>>> import numpy as np
>>> from numpy import linalg as LA
>>> np.set_printoptions(precision=1, suppress=True, linewidth=100, floatmode="fixed")
>>> E = np.load("test13.npy")
>>> E
array([[1, 3, 2, 3, 3, 2, 1, 3],
       [0, 0, 1, 3, 1, 3, 1, 0],
       [0, 0, 0, 0, 3, 1, 2, 0],
       [0, 0, 0, 3, 0, 0, 0, 3],
       [0, 0, 0, 0, 1, 0, 3, 3],
       [0, 0, 0, 0, 0, 2, 3, 2],
       [0, 0, 0, 0, 0, 0, 1, 0],
       [0, 0, 0, 0, 0, 0, 0, 1]])
>>> # looks like rank 7
>>> w1 = np.array([[-1, -1], [1, 2], [1, 2], [1, -2], [-1, 2], [0, 0], [2, 2], [0, -1]])
>>> b = np.array([-8, 9])
>>> H = np.maximum(E @ w1 + b, 0)
>>> (H > 0).mean(axis=0)
array([0.0, 0.9])
>>> H
array([[ 0, 17],
       [ 0,  9],
       [ 0, 19],
       [ 0,  0],
       [ 0, 14],
       [ 0, 13],
       [ 0, 11],
       [ 0,  8]])
>>> basis = np.array([[3, 1], [1, 6]])
>>> H @ basis
array([[ 17, 102],
       [  9,  54],
       [ 19, 114],
       [  0,   0],
       [ 14,  84],
       [ 13,  78],
       [ 11,  66],
       [  8,  48]])
>>> feats = np.tril(np.array([[9, 6, 4, 5, 1, 9, 0, 2],
...     [3, 3, 1, 3, 1, 3, 6, 8],
...     [0, 4, 0, 5, 6, 1, 1, 1],
...     [0, 5, 6, 7, 2, 9, 2, 6],
...     [2, 0, 4, 3, 1, 0, 8, 4],
...     [5, 8, 4, 9, 7, 5, 7, 6],
...     [8, 7, 5, 6, 3, 6, 4, 3],
...     [3, 2, 6, 5, 2, 8, 4, 1]]), -1) + np.eye(8, dtype=int)
>>> feats
array([[1, 0, 0, 0, 0, 0, 0, 0],
       [3, 1, 0, 0, 0, 0, 0, 0],
       [0, 4, 1, 0, 0, 0, 0, 0],
       [0, 5, 6, 1, 0, 0, 0, 0],
       [2, 0, 4, 3, 1, 0, 0, 0],
       [5, 8, 4, 9, 7, 1, 0, 0],
       [8, 7, 5, 6, 3, 6, 1, 0],
       [3, 2, 6, 5, 2, 8, 4, 1]])
>>> np.trace(feats)
np.int64(8)
>>> round(float(np.abs(LA.eigvals(feats)).max()), 1)
1.0
>>> np.sort(np.abs(LA.eigvals(feats)))
array([1.0, 1.0, 1.0, 1.0, 1.0, 1.0, 1.0, 1.0])
>>> np.allclose(feats, feats.T)
False
>>> round(float(LA.det(feats)), 1)
1.0
>>> (feats - feats.T) / 2
array([[ 0.0, -1.5,  0.0,  0.0, -1.0, -2.5, -4.0, -1.5],
       [ 1.5,  0.0, -2.0, -2.5,  0.0, -4.0, -3.5, -1.0],
       [ 0.0,  2.0,  0.0, -3.0, -2.0, -2.0, -2.5, -3.0],
       [ 0.0,  2.5,  3.0,  0.0, -1.5, -4.5, -3.0, -2.5],
       [ 1.0,  0.0,  2.0,  1.5,  0.0, -3.5, -1.5, -1.0],
       [ 2.5,  4.0,  2.0,  4.5,  3.5,  0.0, -3.0, -4.0],
       [ 4.0,  3.5,  2.5,  3.0,  1.5,  3.0,  0.0, -2.0],
       [ 1.5,  1.0,  3.0,  2.5,  1.0,  4.0,  2.0,  0.0]])
>>> M = np.loadtxt("layer16.csv", delimiter=",")
>>> M
array([[0.0, 0.0, 1.0, 0.0, 1.0, 0.0, 1.0, 1.0, 0.0, 0.0],
       [0.0, 0.0, 0.0, 1.0, 0.0, 0.0, 0.0, 0.0, 1.0, 0.0],
       [1.0, 0.0, 0.0, 0.0, 1.0, 1.0, 0.0, 1.0, 0.0, 0.0],
       [0.0, 1.0, 0.0, 0.0, 0.0, 0.0, 0.0, 0.0, 1.0, 1.0],
       [1.0, 0.0, 1.0, 0.0, 0.0, 0.0, 1.0, 0.0, 0.0, 0.0],
       [0.0, 0.0, 1.0, 0.0, 0.0, 0.0, 1.0, 0.0, 0.0, 0.0],
       [1.0, 0.0, 0.0, 0.0, 1.0, 1.0, 0.0, 0.0, 0.0, 0.0],
       [1.0, 0.0, 1.0, 0.0, 0.0, 0.0, 0.0, 0.0, 0.0, 0.0],
       [0.0, 1.0, 0.0, 1.0, 0.0, 0.0, 0.0, 0.0, 0.0, 1.0],
       [0.0, 0.0, 0.0, 1.0, 0.0, 0.0, 0.0, 0.0, 1.0, 0.0]])
>>> # row 9 repeats row 1
>>> rank = LA.matrix_rank(M)
>>> rank
np.int64(9)
>>> ns = LA.svd(M)[2][rank:].T
>>> LA.matrix_rank(M.T @ M), LA.matrix_rank(M @ M.T)
(np.int64(9), np.int64(9))
>>> np.round(ns[:, 0] / ns[np.abs(ns[:, 0]).round(6).argmax(), 0], 1) + 0
array([ 0.0,  1.0,  0.0,  0.0,  0.0,  0.0,  0.0,  0.0,  0.0, -1.0])
>>> ns.shape
(10, 1)
>>> basis = np.array([[3, 2, 2, 3, 0, 3], [2, 3, 3, 3, 3, 5], [5, 0, 0, 2, 2, 4]])
>>> K = np.repeat(basis, 44 // 3, axis=0)
>>> rng = np.random.default_rng(1489)
>>> K = K + 0.1 * rng.normal(size=K.shape)
>>> K.round(1) + 0
array([[ 3.0,  2.1,  1.9,  3.0, -0.2,  2.9],
       [ 3.2,  2.1,  1.9,  2.8,  0.0,  3.1],
       [ 3.0,  1.9,  2.0,  3.1, -0.1,  2.7],
       [ 3.0,  1.9,  1.7,  2.9,  0.2,  3.1],
       [ 3.1,  2.1,  2.0,  2.9,  0.2,  2.7],
       [ 2.9,  2.2,  2.0,  2.9, -0.1,  3.0],
       [ 3.0,  2.2,  2.1,  3.0, -0.1,  3.1],
       [ 2.9,  2.0,  1.9,  3.0,  0.1,  2.9],
       [ 3.0,  2.2,  2.0,  3.1,  0.0,  3.1],
       [ 3.0,  2.2,  1.8,  3.0,  0.0,  3.2],
       [ 3.2,  1.8,  2.0,  2.9,  0.1,  3.1],
       [ 3.0,  2.0,  2.0,  3.1,  0.0,  2.9],
       [ 3.0,  1.8,  2.0,  3.0,  0.0,  2.9],
       [ 3.1,  2.1,  1.9,  3.0,  0.0,  3.2],
       [ 2.0,  3.1,  3.0,  3.0,  2.9,  5.0],
       [ 1.8,  2.9,  3.0,  2.9,  3.1,  5.1],
       [ 1.9,  2.9,  3.1,  3.0,  2.9,  5.0],
       [ 2.0,  2.8,  3.1,  3.0,  3.1,  5.0],
       [ 2.0,  3.1,  3.0,  3.0,  2.9,  4.9],
       [ 2.2,  2.9,  2.9,  3.1,  2.9,  4.9],
       [ 1.9,  3.1,  2.9,  3.0,  2.8,  5.0],
       [ 1.7,  3.1,  3.0,  2.9,  3.0,  5.0],
       [ 2.0,  2.9,  3.1,  3.1,  2.8,  5.0],
       [ 1.9,  3.1,  3.0,  3.1,  3.1,  5.1],
       [ 2.0,  3.0,  2.9,  2.9,  3.1,  5.0],
       [ 2.0,  3.1,  3.1,  3.0,  3.1,  4.9],
       [ 2.1,  3.0,  3.2,  3.1,  3.1,  5.0],
       [ 2.0,  3.1,  3.2,  2.9,  3.0,  5.1],
       [ 5.0,  0.0,  0.2,  2.0,  2.0,  4.1],
       [ 5.0,  0.1, -0.1,  1.9,  2.0,  4.1],
       [ 5.0, -0.2,  0.0,  2.0,  1.9,  4.0],
       [ 5.0,  0.1, -0.1,  2.0,  2.0,  3.8],
       [ 4.9, -0.1,  0.0,  2.0,  1.9,  4.0],
       [ 5.0, -0.1,  0.2,  2.0,  2.1,  3.9],
       [ 5.0,  0.0,  0.1,  2.0,  2.0,  3.9],
       [ 5.1,  0.0,  0.2,  2.0,  1.8,  3.8],
       [ 5.1,  0.1,  0.0,  1.9,  1.9,  3.9],
       [ 5.1, -0.3,  0.2,  2.0,  2.0,  4.1],
       [ 4.9, -0.1, -0.1,  2.2,  2.0,  4.1],
       [ 5.0, -0.2,  0.0,  2.0,  2.2,  4.1],
       [ 5.1, -0.2,  0.1,  2.0,  2.0,  4.0],
       [ 5.1,  0.0, -0.1,  1.9,  2.0,  4.0]])
>>> gram = np.cov(K, rowvar=False)
>>> np.round(np.corrcoef(K.T), 1) + 0
array([[ 1.0, -1.0, -1.0, -0.9, -0.2, -0.3],
       [-1.0,  1.0,  1.0,  0.9,  0.1,  0.3],
       [-1.0,  1.0,  1.0,  0.9,  0.2,  0.4],
       [-0.9,  0.9,  0.9,  1.0, -0.2,  0.0],
       [-0.2,  0.1,  0.2, -0.2,  1.0,  1.0],
       [-0.3,  0.3,  0.4,  0.0,  1.0,  1.0]])
>>> np.argsort(-K.std(axis=0).round(6), kind="stable")
array([1, 0, 2, 4, 5, 3])
